$ ipython --no-banner

In [1]: import numpy as np

In [2]: np.set_printoptions(precision=2, suppress=True, linewidth=140)

In [3]: def tidy(a):
   ...:     return np.round(a, 2) + 0
   ...: 

In [4]: A = np.load("case10.npy")

In [5]: A
Out[5]: 
array([[-6.06,  4.97, -6.9 ],
       [-5.96,  5.12, -7.06],
       [-6.03,  5.01, -6.99],
       [-6.03,  4.99, -6.97],
       [ 7.07,  8.03, -0.07],
       [ 6.98,  7.94, -0.01],
       [ 7.04,  7.94, -0.03],
       [ 6.95,  8.1 , -0.04],
       [ 7.99, -5.05, -4.07],
       [ 8.05, -4.97, -4.01],
       [ 7.91, -4.99, -4.01],
       [ 7.99, -5.09, -3.9 ]])

In [6]: basis = A[[2, 7]].astype(float)

In [7]: for _ in range(7):
   ...:     idx = np.linalg.norm(A[:, None] - basis, axis=-1).argmin(axis=1)
   ...:     basis = np.array([A[idx == j].mean(axis=0) for j in range(2)])
   ...: 

In [8]: idx
Out[8]: array([0, 0, 0, 0, 1, 1, 1, 1, 1, 1, 1, 1])

In [9]: np.bincount(idx)
Out[9]: array([4, 8])

In [10]: np.abs(basis[1] - basis[0]).argmax()
Out[10]: np.int64(0)

In [11]: tidy(basis[1] - basis[0])
Out[11]: array([13.52, -3.53,  4.96])

In [12]: x0 = np.array([-3, -3, -2])

In [13]: y = A @ x0

In [14]: c, lr = np.zeros(3), 1 / np.linalg.norm(A, 2) ** 2

In [15]: for i in range(3):
    ...:     c -= lr * A.T @ (A @ c - y)
    ...:     if i % 1 == 0: print(i, round(np.linalg.norm(A @ c - y), 2))
    ...: 
0 31.7
1 15.86
2 9.22

In [16]: tidy(c)
Out[16]: array([-3.01, -2.78, -1.45])

In [17]: tidy(np.linalg.cond(A))
Out[17]: np.float64(1.62)

In [18]: M = np.array([[2, 2, 1, 0], [0, 1, 0, 2], [1, 1, 0, 2], [2, 1, 1, 1]])

In [19]: M[0] = M[3]

In [20]: M
Out[20]: 
array([[2, 1, 1, 1],
       [0, 1, 0, 2],
       [1, 1, 0, 2],
       [2, 1, 1, 1]])

In [21]: # null space of dimension 1

In [22]: [round(float(x), 2) for x in np.linalg.svd(M, compute_uv=False)[:3]]
Out[22]: [4.54, 2.06, 0.37]

In [23]: np.linalg.cond(M) > 100
Out[23]: np.True_

In [24]: np.argsort(-np.linalg.norm(M, axis=0).round(6), kind="stable")[:3]
Out[24]: array([3, 0, 1])

In [25]: np.linalg.matrix_rank(M, rtol=0.1)
Out[25]: np.int64(2)

In [26]: np.allclose(M[:-1].T @ np.linalg.lstsq(M[:-1].T, M[-1])[0], M[-1])
Out[26]: True

In [27]: tidy(np.trace(np.linalg.pinv(M) @ M))
Out[27]: np.float64(3.0)

In [28]: rng = np.random.default_rng(78)

In [29]: idx = rng.permutation(4)

In [30]: idx
Out[30]: array([0, 2, 3, 1])

In [31]: A2 = M[idx][:, idx]

In [32]: np.trace(A2)
Out[32]: np.int64(4)

In [33]: tidy(np.sort(np.abs(np.linalg.eigvals(A2))))
Out[33]: array([0.  , 0.32, 0.72, 4.4 ])

In [34]: A2
Out[34]: 
array([[2, 1, 1, 1],
       [1, 0, 2, 1],
       [2, 1, 1, 1],
       [0, 0, 2, 1]])

In [35]: tidy(np.linalg.det(A2)), tidy(np.linalg.det(M[idx]))
Out[35]: (np.float64(0.0), np.float64(0.0))

In [36]: A2 = np.array([[1, 1], [0, 3], [-3, 3], [-3, -2]])

In [37]: np.einsum("ik,kj->ij", M, A2)
Out[37]: 
array([[-4,  6],
       [-6, -1],
       [-5,  0],
       [-4,  6]])

In [38]: np.linalg.matrix_rank(np.vstack([M, A2.T]))
Out[38]: np.int64(4)

In [39]: A2.T @ M.T
Out[39]: 
array([[-4, -6, -5, -4],
       [ 6, -1,  0,  6]])

In [40]: np.vstack([M, A2.T]).shape
Out[40]: (6, 4)

In [41]: np.einsum("ij->j", M)
Out[41]: array([5, 4, 2, 6])

In [42]: np.einsum("ik,kj->ji", M, A2)
Out[42]: 
array([[-4, -6, -5, -4],
       [ 6, -1,  0,  6]])

In [43]: Uu, s, Vt = np.linalg.svd(M)

In [44]: vecs = Vt[:(s > 1e-8).sum()]

In [45]: x0 = M[0] + -3 * M[1] + rng.integers(2) * np.eye(4)[2]

In [46]: x0
Out[46]: array([ 2., -2.,  2., -5.])

In [47]: tidy(vecs.T @ vecs)
Out[47]: 
array([[ 1.  ,  0.  ,  0.  ,  0.  ],
       [ 0.  ,  0.33,  0.33,  0.33],
       [ 0.  ,  0.33,  0.83, -0.17],
       [ 0.  ,  0.33, -0.17,  0.83]])

In [48]: np.linalg.matrix_rank(np.vstack([M, x0]))
Out[48]: np.int64(4)

In [49]: basis = np.sign(np.array([[2, 3, 0, 3], [1, 3, 0, 3], [3, 2, 0, 1], [1, 1, 1, 0]]))

In [50]: A2 = (np.tril(basis, -1) + np.eye(4)) @ (np.triu(basis, 1) + np.eye(4))

In [51]: vals = np.array([1, 1, 3, -3])

In [52]: E = np.rint(A2 * vals @ np.linalg.inv(A2)) + 0

In [53]: E
Out[53]: 
array([[  1.,   0.,   4.,  -4.],
       [  0.,   1.,   8.,  -8.],
       [  0.,  -2.,  17., -14.],
       [  0.,  -2.,  20., -17.]])

In [54]: th = np.radians(45)

In [55]: r_ = np.eye(4)

In [56]: r_[0, 0] = r_[3, 3] = np.cos(th)

In [57]: r_[0, 3], r_[3, 0] = -np.sin(th), np.sin(th)

In [58]: tidy(r_)
Out[58]: 
array([[ 0.71,  0.  ,  0.  , -0.71],
       [ 0.  ,  1.  ,  0.  ,  0.  ],
       [ 0.  ,  0.  ,  1.  ,  0.  ],
       [ 0.71,  0.  ,  0.  ,  0.71]])

In [59]: A2 = E @ r_.T

In [60]: tidy(np.linalg.svd(E, compute_uv=False)), tidy(np.linalg.svd(A2, compute_uv=False))
Out[60]: (array([36.58,  2.17,  0.97,  0.12]), array([36.58,  2.17,  0.97,  0.12]))

In [61]: tidy(np.abs(A2 - E).max(axis=0))
Out[61]: array([12.02,  0.  ,  0.  ,  4.98])

In [62]: tidy(A2)
Out[62]: 
array([[  3.54,   0.  ,   4.  ,  -2.12],
       [  5.66,   1.  ,   8.  ,  -5.66],
       [  9.9 ,  -2.  ,  17.  ,  -9.9 ],
       [ 12.02,  -2.  ,  20.  , -12.02]])

In [63]: np.allclose(np.linalg.norm(E, axis=1), np.linalg.norm(A2, axis=1))
Out[63]: True
